$ ipython --no-banner

In [1]: import numpy as np

In [2]: from numpy import linalg as LA

In [3]: np.set_printoptions(suppress=True, linewidth=160)

In [4]: m1 = np.loadtxt("out17.csv", delimiter=",")

In [5]: m1
Out[5]: 
array([[ 1.01, -0.14,  0.82,  1.82,  2.11,  1.28,  1.96],
       [ 1.31,  0.28,  1.55,  1.94,  2.  ,  0.39,  2.43],
       [ 1.08,  0.  ,  1.21,  1.84,  2.4 ,  0.73,  2.18],
       [ 1.26,  0.81,  1.16,  2.24,  1.96,  0.7 ,  2.11],
       [ 1.15,  0.74,  0.97,  1.54,  1.98,  1.36,  2.29],
       [ 1.11,  0.44,  1.01,  2.39,  1.59,  0.5 ,  1.22],
       [ 0.96,  0.11,  0.91,  2.41,  2.3 ,  0.88,  2.2 ],
       [ 1.37, -0.13,  0.92,  2.34,  1.93,  0.64,  2.01],
       [ 0.64, -0.25,  0.69,  2.54,  1.54,  0.83,  1.42],
       [ 1.24,  0.18,  1.33,  2.01,  1.97,  1.01,  1.93],
       [ 1.3 ,  0.2 ,  0.84,  1.54,  2.5 ,  0.85,  1.99],
       [ 0.71, -0.17,  0.86,  1.37,  1.83,  1.26,  1.43],
       [ 1.11,  0.24,  1.26,  1.93,  2.31,  0.84,  2.11],
       [ 1.  , -0.03,  1.14,  1.58,  2.02,  1.08,  1.96],
       [ 0.73,  0.31,  0.89,  2.13,  1.93,  1.31,  2.07],
       [ 0.41,  0.15,  1.25,  2.1 ,  1.96,  0.97,  2.45],
       [ 1.14,  0.05,  1.41,  1.96,  1.69,  0.67,  1.24],
       [ 1.27, -0.13,  0.95,  1.82,  1.6 ,  1.45,  2.44],
       [ 0.92,  0.2 ,  1.1 ,  1.88,  2.61,  0.97,  1.67],
       [ 0.86,  0.04,  0.98,  1.58,  2.36,  1.07,  1.94],
       [ 1.89,  1.47,  0.77,  2.41,  1.07,  0.15,  2.28],
       [ 1.83,  1.53,  1.05,  1.8 ,  1.26, -0.4 ,  2.01],
       [ 2.18,  2.15,  1.4 ,  1.96,  0.46, -0.52,  1.74],
       [ 1.13,  2.48,  0.87,  2.07,  0.99,  0.34,  2.45],
       [ 2.29,  2.05,  0.69,  2.16,  0.5 ,  0.45,  1.91],
       [ 1.7 ,  1.7 ,  1.19,  2.48,  0.88, -0.15,  2.06],
       [ 2.17,  1.93,  1.42,  2.22,  1.31, -0.02,  2.14],
       [ 1.58,  1.85,  0.92,  2.39,  1.24,  0.75,  2.15],
       [ 2.33,  1.86,  1.16,  1.7 ,  1.13, -0.06,  2.16],
       [ 1.73,  1.72,  1.3 ,  2.31,  1.05,  0.21,  1.57],
       [ 2.16,  1.84,  1.61,  1.88,  1.45,  0.12,  1.96],
       [ 1.67,  2.45,  1.06,  2.25,  0.52, -0.04,  2.22],
       [ 2.54,  1.51,  0.79,  2.08,  1.02,  0.26,  1.93],
       [ 1.84,  1.75,  0.68,  2.06,  0.79, -0.1 ,  1.72],
       [ 1.71,  1.8 ,  0.4 ,  1.67,  0.98,  0.24,  2.04],
       [ 1.78,  2.13,  1.1 ,  1.88,  0.94,  0.05,  2.06],
       [ 1.75,  2.71,  1.38,  1.92,  0.94, -0.15,  1.89],
       [ 2.16,  2.25,  0.85,  1.9 ,  1.04,  0.5 ,  2.32],
       [ 1.96,  1.57,  1.13,  2.  ,  1.19, -0.2 ,  1.75],
       [ 1.95,  2.13,  0.53,  1.78,  0.82, -0.01,  2.01]])

In [6]: r0, v = m1[21], m1[25]

In [7]: round(float(r0 @ v), 2)
Out[7]: 16.73

In [8]: round(float(r0 @ r0), 2)
Out[8]: 15.82

In [9]: pr = (r0 @ v) / (r0 @ r0) * r0

In [10]: round((v - pr) @ r0, 2)
Out[10]: np.float64(-0.0)

In [11]: round(float(LA.norm(r0 + v) ** 2 + LA.norm(r0 - v) ** 2), 2)
Out[11]: 68.41

In [12]: print(pr.round(2))
[ 1.94  1.62  1.11  1.9   1.33 -0.42  2.13]

In [13]: print(LA.matrix_rank(np.outer(r0, v)))
1

In [14]: x0 = np.array([0, 2, 3, 2, 1, 2, 2])

In [15]: print(LA.norm(m1 @ x0) <= LA.norm(m1, 2) * LA.norm(x0) + 1e-9)
True

In [16]: (m1 @ x0).argmax()
Out[16]: np.int64(23)

In [17]: print(np.sign((m1 @ x0).round(6)))
[1. 1. 1. 1. 1. 1. 1. 1. 1. 1. 1. 1. 1. 1. 1. 1. 1. 1. 1. 1. 1. 1. 1. 1. 1. 1. 1. 1. 1. 1. 1. 1. 1. 1. 1. 1. 1. 1. 1. 1.]

In [18]: Ac = m1 - m1.mean(axis=0)

In [19]: Uu, sigma, vt = LA.svd(Ac, full_matrices=False)

In [20]: print(np.searchsorted(np.cumsum(sigma ** 2) / (sigma ** 2).sum(), 0.9) + 1)
4

In [21]: np.round(vt[0] * np.sign(vt[0, np.abs(vt[0]).argmax()]), 2) + 0
Out[21]: array([ 0.36,  0.74,  0.  ,  0.04, -0.43, -0.36,  0.02])

In [22]: LA.matrix_rank(Ac)
Out[22]: np.int64(7)

In [23]: print(round(float((sigma ** 2).sum() ** 2 / (sigma ** 4).sum()), 2))
1.67

In [24]: q, R = LA.qr(m1)

In [25]: np.round(q.T @ q, 2) + 0
Out[25]: 
array([[1., 0., 0., 0., 0., 0., 0.],
       [0., 1., 0., 0., 0., 0., 0.],
       [0., 0., 1., 0., 0., 0., 0.],
       [0., 0., 0., 1., 0., 0., 0.],
       [0., 0., 0., 0., 1., 0., 0.],
       [0., 0., 0., 0., 0., 1., 0.],
       [0., 0., 0., 0., 0., 0., 1.]])

In [26]: print(np.round(abs(R[0, 0]), 2), round(LA.norm(m1[:, 0]), 2))
9.89 9.89

In [27]: np.round(np.abs(np.diag(R)), 2)
Out[27]: array([9.89, 4.34, 2.5 , 3.04, 2.52, 1.85, 1.72])

In [28]: G = np.cov(m1, rowvar=False)

In [29]: np.argsort(-m1.std(axis=0).round(6), kind="stable")
Out[29]: array([1, 4, 0, 5, 6, 3, 2])

In [30]: np.round(np.median(m1, axis=0), 2)
Out[30]: array([1.34, 1.14, 1.03, 1.96, 1.5 , 0.5 , 2.01])

In [31]: print(round(float(np.corrcoef(m1[:, 3], m1[:, 0])[0, 1]), 2))
0.07

In [32]: np.round(np.corrcoef(m1.T), 2) + 0
Out[32]: 
array([[ 1.  ,  0.78,  0.02,  0.07, -0.74, -0.76,  0.08],
       [ 0.78,  1.  , -0.02,  0.15, -0.86, -0.79,  0.18],
       [ 0.02, -0.02,  1.  ,  0.03,  0.17, -0.16,  0.  ],
       [ 0.07,  0.15,  0.03,  1.  , -0.27, -0.23, -0.05],
       [-0.74, -0.86,  0.17, -0.27,  1.  ,  0.75,  0.02],
       [-0.76, -0.79, -0.16, -0.23,  0.75,  1.  ,  0.06],
       [ 0.08,  0.18,  0.  , -0.05,  0.02,  0.06,  1.  ]])

In [33]: np.argwhere(np.triu(np.abs(np.corrcoef(m1.T)) > 0.8, 1))
Out[33]: array([[1, 4]])

In [34]: print(G.round(2) + 0)
[[ 0.28  0.4   0.    0.01 -0.24 -0.21  0.01]
 [ 0.4   0.93 -0.01  0.04 -0.5  -0.4   0.05]
 [ 0.   -0.01  0.07  0.    0.03 -0.02  0.  ]
 [ 0.01  0.04  0.    0.08 -0.05 -0.04  0.  ]
 [-0.24 -0.5   0.03 -0.05  0.36  0.24  0.  ]
 [-0.21 -0.4  -0.02 -0.04  0.24  0.28  0.01]
 [ 0.01  0.05  0.    0.    0.    0.01  0.09]]

In [35]: np.round(LA.eigvalsh(G)[::-1], 2)
Out[35]: array([1.62, 0.13, 0.12, 0.09, 0.07, 0.04, 0.04])

In [36]: E = np.load("w.npy")

In [37]: E
Out[37]: 
array([[ 91, 111,  86, 137,  45,  40],
       [111, 145, 100, 155,  48,  59],
       [ 86, 100,  84, 134,  46,  34],
       [137, 155, 134, 235,  81,  36],
       [ 45,  48,  46,  81,  41,   9],
       [ 40,  59,  34,  36,   9,  38]])

In [38]: LA.matrix_rank(E, rtol=0.1)
Out[38]: np.int64(2)

In [39]: round(float(LA.norm(E, 2) / LA.norm(E)), 2)
Out[39]: 0.99

In [40]: [round(float(x), 2) for x in LA.svd(E, compute_uv=False)[:3]]
Out[40]: [559.78, 58.21, 11.08]

In [41]: np.argsort(-LA.norm(E, axis=0).round(6), kind="stable")[:3]
Out[41]: array([3, 1, 0])

In [42]: Uu, sigma, vt = LA.svd(E)

In [43]: vecs = vt[:(sigma > 1e-8).sum()]

In [44]: rng = np.random.default_rng(38)

In [45]: x0 = E[2] + -3 * E[1] + rng.integers(2) * np.eye(6)[0]

In [46]: print(x0)
[-247. -335. -216. -331.  -98. -143.]

In [47]: print(np.allclose(vecs.T @ vecs @ x0, x0))
True

In [48]: np.round(np.diag(vecs.T @ vecs), 2)
Out[48]: array([0.2 , 0.84, 0.63, 0.75, 1.  , 0.58])

In [49]: print(round(LA.norm(x0 - vecs.T @ vecs @ x0), 2))
0.0

In [50]: LA.matrix_rank(np.vstack([E, x0]))
Out[50]: np.int64(4)

In [51]: idx = rng.permutation(6)

In [52]: idx
Out[52]: array([5, 0, 2, 3, 4, 1])

In [53]: out = E[idx][:, idx]

In [54]: out
Out[54]: 
array([[ 38,  40,  34,  36,   9,  59],
       [ 40,  91,  86, 137,  45, 111],
       [ 34,  86,  84, 134,  46, 100],
       [ 36, 137, 134, 235,  81, 155],
       [  9,  45,  46,  81,  41,  48],
       [ 59, 111, 100, 155,  48, 145]])

In [55]: np.round(np.sort(np.abs(LA.eigvals(out))), 2) + 0
Out[55]: array([  0.  ,   0.  ,   4.93,  11.08,  58.21, 559.78])

In [56]: feats = np.array([[-3.0, -0.7, 0.8], [2.0, 0.8, 0.3], [-4.5, -0.3, 0.0]])

In [57]: feats
Out[57]: 
array([[-3. , -0.7,  0.8],
       [ 2. ,  0.8,  0.3],
       [-4.5, -0.3,  0. ]])

In [58]: x0 = np.array([2, 2, 0, -3, 9, -3, 7])

In [59]: target = m1 @ x0

In [60]: np.round(LA.pinv(m1) @ m1, 2) + 0
Out[60]: 
array([[1., 0., 0., 0., 0., 0., 0.],
       [0., 1., 0., 0., 0., 0., 0.],
       [0., 0., 1., 0., 0., 0., 0.],
       [0., 0., 0., 1., 0., 0., 0.],
       [0., 0., 0., 0., 1., 0., 0.],
       [0., 0., 0., 0., 0., 1., 0.],
       [0., 0., 0., 0., 0., 0., 1.]])

In [61]: np.round(LA.lstsq(m1, target)[0], 2) + 0
Out[61]: array([ 2.,  2.,  0., -3.,  9., -3.,  7.])

In [62]: target = target + 0.05 * rng.normal(size=40)

In [63]: target.round(2)
Out[63]: 
array([25.16, 31.24, 31.33, 27.81, 28.87, 17.33, 28.37, 25.05, 14.53, 25.07, 32.23, 19.64, 29.96, 25.84, 23.53, 26.63, 18.4 , 23.9 , 28.85, 28.67, 24.56,
       27.91, 20.72, 26.12, 18.74, 22.17, 28.36, 23.65, 28.79, 19.7 , 28.75, 21.81, 23.81, 20.4 , 24.48, 24.87, 25.4 , 27.22, 24.63, 24.38])

In [64]: beta, *_ = LA.lstsq(m1, target)

In [65]: np.round(m1.T @ (target - m1 @ beta), 2) + 0
Out[65]: array([0., 0., 0., 0., 0., 0., 0.])

In [66]: print([round(float(LA.norm(LA.solve(m1.T @ m1 + lam * np.eye(7), m1.T @ target))), 2) for lam in (0, 1, 10, 100)])
[12.51, 10.3, 7.05, 5.6]

In [67]: beta.round(2)
Out[67]: array([ 2.  ,  2.  , -0.03, -2.98,  9.03, -3.04,  6.99])

In [68]: round(float(LA.norm(target - m1 @ beta)), 2)
Out[68]: 0.29

In [69]: beta.round()
Out[69]: array([ 2.,  2., -0., -3.,  9., -3.,  7.])

In [70]: G = E.T @ E

In [71]: (E @ E.T).shape
Out[71]: (6, 6)

In [72]: np.allclose(G, G.T)
Out[72]: True

In [73]: np.round(LA.eigvalsh(G)[::-1], 2) + 0
Out[73]: array([313350.33,   3388.56,    122.8 ,     24.3 ,      0.  ,      0.  ])

In [74]: LA.matrix_rank(G)
Out[74]: np.int64(4)

In [75]: G
Out[75]: 
array([[ 50392,  60551,  47938,  78476,  26681,  19970],
       [ 60551,  73156,  57430,  93519,  31609,  24649],
       [ 47938,  57430,  45680,  74978,  25580,  18726],
       [ 78476,  93519,  74978, 123832,  42449,  29738],
       [ 26681,  31609,  25580,  42449,  14768,   9823],
       [ 19970,  24649,  18726,  29738,   9823,   9058]])

In [76]: out = feats / np.sqrt((feats ** 2).mean(axis=1, keepdims=True))

In [77]: LA.matrix_rank(feats - feats.mean(axis=1, keepdims=True))
Out[77]: np.int64(2)

In [78]: np.round(feats - feats.mean(axis=1, keepdims=True), 2)
Out[78]: 
array([[-2.03,  0.27,  1.77],
       [ 0.97, -0.23, -0.73],
       [-2.9 ,  1.3 ,  1.6 ]])

In [79]: x0 = np.array([-2, 1, -2])

In [80]: target = feats @ x0

In [81]: target
Out[81]: array([ 3.7, -3.8,  8.7])

In [82]: np.round(LA.solve(feats, target), 2)
Out[82]: array([-2.,  1., -2.])

In [83]: np.round(LA.solve(feats, 4 * target), 2)
Out[83]: array([-8.,  4., -8.])

In [84]: np.round(LA.solve(feats.T, feats[2]), 2)
Out[84]: array([-0.,  0.,  1.])

In [85]: round(float(LA.det(feats.T)), 2)
Out[85]: 3.08

In [86]: round(float(LA.eigvals(feats).sum().real), 2)
Out[86]: -2.2

In [87]: np.round(np.poly(feats), 2)
Out[87]: array([ 1.  ,  2.2 ,  2.69, -3.08])

In [88]: np.einsum("ij,ji->", feats, feats)
Out[88]: np.float64(-0.54)

In [89]: print(round(LA.det(feats[::-1]), 2))
-3.08

In [90]: np.kron(np.eye(2, dtype=int), feats)
Out[90]: 
array([[-3. , -0.7,  0.8, -0. , -0. ,  0. ],
       [ 2. ,  0.8,  0.3,  0. ,  0. ,  0. ],
       [-4.5, -0.3,  0. , -0. , -0. ,  0. ],
       [-0. , -0. ,  0. , -3. , -0.7,  0.8],
       [ 0. ,  0. ,  0. ,  2. ,  0.8,  0.3],
       [-0. , -0. ,  0. , -4.5, -0.3,  0. ]])

In [91]: W0 = np.load("mat.npy")

In [92]: W0
Out[92]: 
array([[ 0, -2,  2,  0,  4, -2,  0, -2],
       [ 0, -2,  2,  0,  4, -2,  0, -2],
       [ 0,  3, -3,  0, -6,  3,  0,  3],
       [ 0,  1, -1,  0, -2,  1,  0,  1],
       [ 0, -2,  2,  0,  4, -2,  0, -2],
       [ 0,  1, -1,  0, -2,  1,  0,  1],
       [ 0,  0,  0,  0,  0,  0,  0,  0]])

In [93]: print(LA.cond(W0) > 100)
True

In [94]: np.round(W0 @ LA.pinv(W0) @ W0, 2)
Out[94]: 
array([[ 0., -2.,  2.,  0.,  4., -2.,  0., -2.],
       [ 0., -2.,  2.,  0.,  4., -2.,  0., -2.],
       [ 0.,  3., -3.,  0., -6.,  3.,  0.,  3.],
       [ 0.,  1., -1.,  0., -2.,  1.,  0.,  1.],
       [ 0., -2.,  2.,  0.,  4., -2.,  0., -2.],
       [ 0.,  1., -1.,  0., -2.,  1.,  0.,  1.],
       [ 0.,  0.,  0.,  0.,  0.,  0.,  0.,  0.]])

In [95]: round(float(np.trace(LA.pinv(W0) @ W0)), 2)
Out[95]: 1.0

In [96]: np.unique(W0.round(6), axis=0).shape
Out[96]: (4, 8)

In [97]: print(np.allclose(W0[:-1].T @ LA.lstsq(W0[:-1].T, W0[-1])[0], W0[-1]))
True

In [98]: LA.lstsq(W0[:-1].T, W0[-1])[2]
Out[98]: np.int32(1)

In [99]: out = np.array([[1, 2], [1, 0]])

In [100]: data = np.tile(out, (2, 2))

In [101]: data
Out[101]: 
array([[1, 2, 1, 2],
       [1, 0, 1, 0],
       [1, 2, 1, 2],
       [1, 0, 1, 0]])

In [102]: LA.cond(data) > 100
Out[102]: np.True_

In [103]: LA.matrix_rank(data, rtol=0.1)
Out[103]: np.int64(2)

In [104]: np.argsort(-LA.norm(data, axis=0).round(6), kind="stable")[:3]
Out[104]: array([1, 3, 0])

In [105]: out = data / np.sqrt((data ** 2).mean(axis=1, keepdims=True))

In [106]: np.round(LA.norm(out, axis=1), 2)
Out[106]: array([2., 2., 2., 2.])

In [107]: out[1].round(2)
Out[107]: array([1.41, 0.  , 1.41, 0.  ])

In [108]: A = np.load("case15.npy")

In [109]: A
Out[109]: 
array([[0, 2, 2, 2, 2, 1, 0, 0],
       [1, 0, 1, 0, 1, 1, 0, 0],
       [0, 0, 0, 0, 0, 0, 0, 0],
       [0, 0, 0, 0, 0, 0, 0, 0],
       [0, 0, 0, 0, 2, 0, 0, 0],
       [0, 0, 1, 1, 0, 0, 0, 2],
       [0, 0, 0, 0, 0, 0, 2, 0],
       [0, 0, 1, 0, 0, 0, 0, 0],
       [0, 0, 0, 0, 0, 0, 0, 0],
       [0, 0, 1, 0, 0, 1, 0, 0],
       [0, 0, 0, 0, 0, 0, 1, 0]])

In [110]: # rank 7

In [111]: Uu, sigma, vt = LA.svd(A)

In [112]: vecs = vt[:(sigma > 1e-8).sum()]

In [113]: x0 = A[0] + -2 * A[4] + rng.integers(2) * np.eye(8)[5]

In [114]: print(x0)
[ 0.  2.  2.  2. -2.  2.  0.  0.]

In [115]: round(float(LA.norm(x0 - vecs.T @ vecs @ x0)), 2)
Out[115]: 0.0

In [116]: np.round(np.diag(vecs.T @ vecs), 2)
Out[116]: array([1.  , 0.56, 1.  , 0.56, 1.  , 1.  , 1.  , 0.89])

In [117]: np.abs(np.diag(LA.qr(A)[1])) > 1e-9
Out[117]: array([ True,  True,  True,  True,  True,  True,  True, False])

In [118]: LA.inv(A)
LinAlgError: Last 2 dimensions of the array must be square


In [119]: np.allclose(A[:-1].T @ LA.lstsq(A[:-1].T, A[-1])[0], A[-1])
Out[119]: True
